% ipython --no-banner

In [1]: import numpy as np

In [2]: from numpy import linalg as LA

In [3]: np.set_printoptions(precision=4, suppress=True, linewidth=160)

In [4]: J = np.loadtxt("out13.csv", delimiter=",")

In [5]: print(J)
[[0. 0. 0. 0.]
 [0. 0. 0. 0.]
 [4. 1. 4. 1.]
 [4. 1. 4. 1.]
 [0. 0. 0. 0.]
 [2. 2. 1. 3.]
 [0. 0. 0. 0.]
 [2. 2. 2. 1.]
 [5. 5. 6. 4.]
 [0. 0. 0. 0.]
 [2. 2. 2. 1.]
 [1. 1. 3. 0.]
 [5. 5. 6. 4.]
 [0. 0. 0. 0.]
 [0. 0. 0. 0.]
 [0. 0. 0. 0.]
 [4. 1. 4. 1.]
 [5. 2. 2. 4.]
 [4. 4. 3. 4.]
 [0. 0. 0. 0.]
 [3. 0. 1. 1.]
 [0. 0. 0. 0.]
 [2. 2. 1. 3.]
 [4. 1. 4. 1.]
 [2. 2. 2. 1.]
 [1. 1. 3. 0.]
 [3. 3. 4. 3.]
 [0. 0. 0. 0.]
 [0. 0. 0. 0.]
 [0. 0. 0. 0.]
 [0. 0. 0. 0.]
 [1. 1. 3. 0.]
 [5. 2. 2. 4.]]

In [6]: x = np.array([0, 0, 0, 0])

In [7]: rhs = J @ x

In [8]: try:
   ...:     LA.solve(J, rhs)
   ...: except LA.LinAlgError as e:
   ...:     print("failed:", e)
   ...: 
failed: Last 2 dimensions of the array must be square

In [9]: print(LA.solve(J.T @ J, J.T @ rhs))
[0. 0. 0. 0.]

In [10]: print(np.round(LA.pinv(J) @ J, 4) + 0)
[[1. 0. 0. 0.]
 [0. 1. 0. 0.]
 [0. 0. 1. 0.]
 [0. 0. 0. 1.]]

In [11]: rng = np.random.default_rng(49)

In [12]: rhs = rhs + 0.05 * rng.normal(size=33)

In [13]: print(rhs)
[ 0.0285  0.0691  0.0119 -0.076   0.006   0.0055 -0.0294 -0.0819 -0.0035 -0.0958 -0.0084 -0.0008  0.1219  0.0547  0.0445  0.0251 -0.0117 -0.0142 -0.0273
  0.0408  0.0699 -0.0158 -0.0044  0.0364  0.0728  0.0764  0.1101  0.0363  0.0393  0.0636 -0.0357  0.0422  0.0072]

In [14]: b, *_ = LA.lstsq(J, rhs)

In [15]: print(b)
[-0.0264 -0.0205  0.0275  0.0289]
